>>> import numpy as np
>>> np.set_printoptions(precision=1, suppress=True, linewidth=120, legacy="1.25")
>>> def rnd(a):
...     return np.round(a, 1) + 0
... 
>>> A = np.array([[2, 3, 0, 5, 2, 4],
...     [4, 2, 2, 3, 5, 1],
...     [3, 2, 1, 2, 3, 0],
...     [2, 0, 5, 3, 0, 2],
...     [1, 2, 3, 2, 0, 1],
...     [4, 0, 5, 5, 3, 4]])
>>> np.unravel_index(np.abs(A).argmax(), A.shape)
(0, 3)
>>> A.sum(axis=0)
array([16,  9, 16, 20, 13, 12])
>>> np.linalg.matrix_rank(A)
6
>>> np.abs(A).max()
5
>>> np.count_nonzero(A)
30
>>> A[6]
Traceback (most recent call last):
  File "<python-input-9>", line 1, in <module>
    A[6]
    ~^^^
IndexError: index 6 is out of bounds for axis 0 with size 6
>>> (A - A.T) / 2
array([[ 0. , -0.5, -1.5,  1.5,  0.5,  0. ],
       [ 0.5,  0. ,  0. ,  1.5,  1.5,  0.5],
       [ 1.5,  0. ,  0. , -1.5,  0. , -2.5],
       [-1.5, -1.5,  1.5,  0. , -1. , -1.5],
       [-0.5, -1.5,  0. ,  1. ,  0. , -1. ],
       [ 0. , -0.5,  2.5,  1.5,  1. ,  0. ]])
>>> rnd(np.linalg.det(A))
-61.0
>>> rnd(np.sort(np.abs(np.linalg.eigvals(A))))
array([ 0.2,  1.6,  1.6,  2.3,  3. , 13.9])
>>> np.allclose(A, A.T)
False
>>> U, sv, Vh = np.linalg.svd(A, full_matrices=False)
>>> rnd(U.T @ U)
array([[1., 0., 0., 0., 0., 0.],
       [0., 1., 0., 0., 0., 0.],
       [0., 0., 1., 0., 0., 0.],
       [0., 0., 0., 1., 0., 0.],
       [0., 0., 0., 0., 1., 0.],
       [0., 0., 0., 0., 0., 1.]])
>>> rnd(U.T @ A @ Vh.T)
array([[15.4,  0. ,  0. ,  0. ,  0. ,  0. ],
       [ 0. ,  5.7,  0. ,  0. ,  0. ,  0. ],
       [ 0. ,  0. ,  4.3,  0. ,  0. ,  0. ],
       [ 0. ,  0. ,  0. ,  2.6,  0. ,  0. ],
       [ 0. ,  0. ,  0. ,  0. ,  0.6,  0. ],
       [ 0. ,  0. ,  0. ,  0. ,  0. ,  0.1]])
>>> rnd(np.abs(Vh[0]))
array([0.4, 0.2, 0.4, 0.6, 0.4, 0.4])
>>> U.shape, sv.shape, Vh.shape
((6, 6), (6,), (6, 6))
>>> vec = np.array([4, 2, 2, 2, 0, 1])
>>> rhs = A @ vec
>>> b, lr = np.zeros(6), 1 / np.linalg.norm(A, 2) ** 2
>>> for i in range(12):
...     b -= lr * A.T @ (A @ b - rhs)
...     if i % 2 == 0: print(i, round(np.linalg.norm(A @ b - rhs), 1))
... 
0 4.1
2 3.9
4 3.6
6 3.4
8 3.2
10 3.1
>>> rnd(b)
array([2. , 1.2, 2.2, 2.4, 1.6, 1.3])
>>> rnd(np.linalg.cond(A))
144.5
>>> A.reshape(2, -1)
array([[2, 3, 0, 5, 2, 4, 4, 2, 2, 3, 5, 1, 3, 2, 1, 2, 3, 0],
       [2, 0, 5, 3, 0, 2, 1, 2, 3, 2, 0, 1, 4, 0, 5, 5, 3, 4]])
>>> t3 = A.reshape(6, 2, -1)
>>> np.einsum("ihd,ihd->ih", t3, t3)
array([[13, 45],
       [24, 35],
       [14, 13],
       [29, 13],
       [14,  5],
       [41, 50]])
>>> t3.shape
(6, 2, 3)
>>> t3.sum(axis=1)
array([[7, 5, 4],
       [7, 7, 3],
       [5, 5, 1],
       [5, 0, 7],
       [3, 2, 4],
       [9, 3, 9]])
>>> np.einsum("ihd,jhd->hij", t3, t3).shape
(2, 6, 6)
>>> np.swapaxes(t3, 1, 2)[1]
array([[4, 3],
       [2, 5],
       [2, 1]])
>>> t3.transpose(1, 0, 2)
array([[[2, 3, 0],
        [4, 2, 2],
        [3, 2, 1],
        [2, 0, 5],
        [1, 2, 3],
        [4, 0, 5]],

       [[5, 2, 4],
        [3, 5, 1],
        [2, 3, 0],
        [3, 0, 2],
        [2, 0, 1],
        [5, 3, 4]]])
>>> F = np.array([[1, 0, 0, 0], [4, 1, 0, 0], [5, 3, 1, 0], [0, 4, 1, 1]])
>>> F
array([[1, 0, 0, 0],
       [4, 1, 0, 0],
       [5, 3, 1, 0],
       [0, 4, 1, 1]])
>>> proj = np.triu(np.array([[2, 0, 1, 2], [-1, 1, -1, -2], [2, 0, 2, 2], [2, 0, -2, -2]]), 1) + np.eye(4)
>>> other = proj @ F @ np.linalg.inv(proj)
>>> proj @ F - F @ proj
array([[  5.,  11.,   2.,   0.],
       [ -5., -11.,  -6.,  -8.],
       [  0.,   8.,   0.,  -4.],
       [  0.,   0.,   4.,   6.]])
>>> other
array([[  6.,  11.,   8.,  -4.],
       [ -1., -10., -12.,   4.],
       [  5.,  11.,   9.,  -4.],
       [  0.,   4.,   5.,  -1.]])
>>> np.linalg.matrix_rank(other)
4
>>> arr = np.loadtxt("run6.csv", delimiter=",")
>>> arr
array([[1., 2., 0., 2., 0., 1., 3.],
       [2., 1., 3., 1., 0., 3., 3.],
       [0., 0., 1., 0., 2., 0., 1.],
       [0., 2., 3., 2., 2., 0., 1.],
       [1., 3., 1., 2., 1., 2., 0.],
       [0., 0., 1., 0., 2., 0., 1.]])
>>> # rows 2 and 5 are equal
>>> np.linalg.cond(arr) > 100
True
>>> np.linalg.matrix_rank(arr, rtol=0.1)
5
>>> [round(float(x), 1) for x in np.linalg.svd(arr, compute_uv=False)[:3]]
[8.5, 3.8, 3.3]
>>> np.argsort(-np.linalg.norm(arr, axis=0).round(6), kind="stable")[:3]
array([2, 6, 1])
>>> K = np.array([[9, -6, 0], [-6, 4, 0], [0, 0, 0]])
>>> K
array([[ 9, -6,  0],
       [-6,  4,  0],
       [ 0,  0,  0]])
>>> # symmetric, so the eigenvalues are real
>>> rnd(np.linalg.norm(K, 2) / np.linalg.norm(K))
1.0
>>> np.linalg.matrix_rank(K, rtol=0.1)
1
>>> np.argsort(-np.linalg.norm(K, axis=0).round(6), kind="stable")[:3]
array([0, 1, 2])
>>> vec = np.array([1, -3, -1])
>>> K @ (2 * vec)
array([ 54, -36,   0])
>>> np.sign((K @ vec).round(6))
array([ 1, -1,  0])
>>> K @ np.ones(3)
array([ 3., -2.,  0.])
>>> np.einsum("ij,j->i", K, vec)
array([ 27, -18,   0])
>>> (K @ vec).argmax()
0
>>> (K * vec).sum(axis=1)
array([ 27, -18,   0])
>>> np.linalg.norm(K @ vec) <= np.linalg.norm(K, 2) * np.linalg.norm(vec) + 1e-9
True
>>> r = np.linalg.matrix_rank(K)
>>> r
1
>>> ns = np.linalg.svd(K)[2][r:].T
>>> [int(np.linalg.matrix_rank(K[:, :j + 1])) for j in range(3)]
[1, 1, 1]
>>> np.allclose(K @ ns, 0)
True
>>> [int(np.linalg.matrix_rank(np.delete(K, i, axis=0))) for i in range(3)]
[1, 1, 1]
>>> (np.linalg.matrix_power((K != 0) + (K.T != 0) + np.eye(3), 3) > 0).astype(int)
array([[1, 1, 0],
       [1, 1, 0],
       [0, 0, 1]])
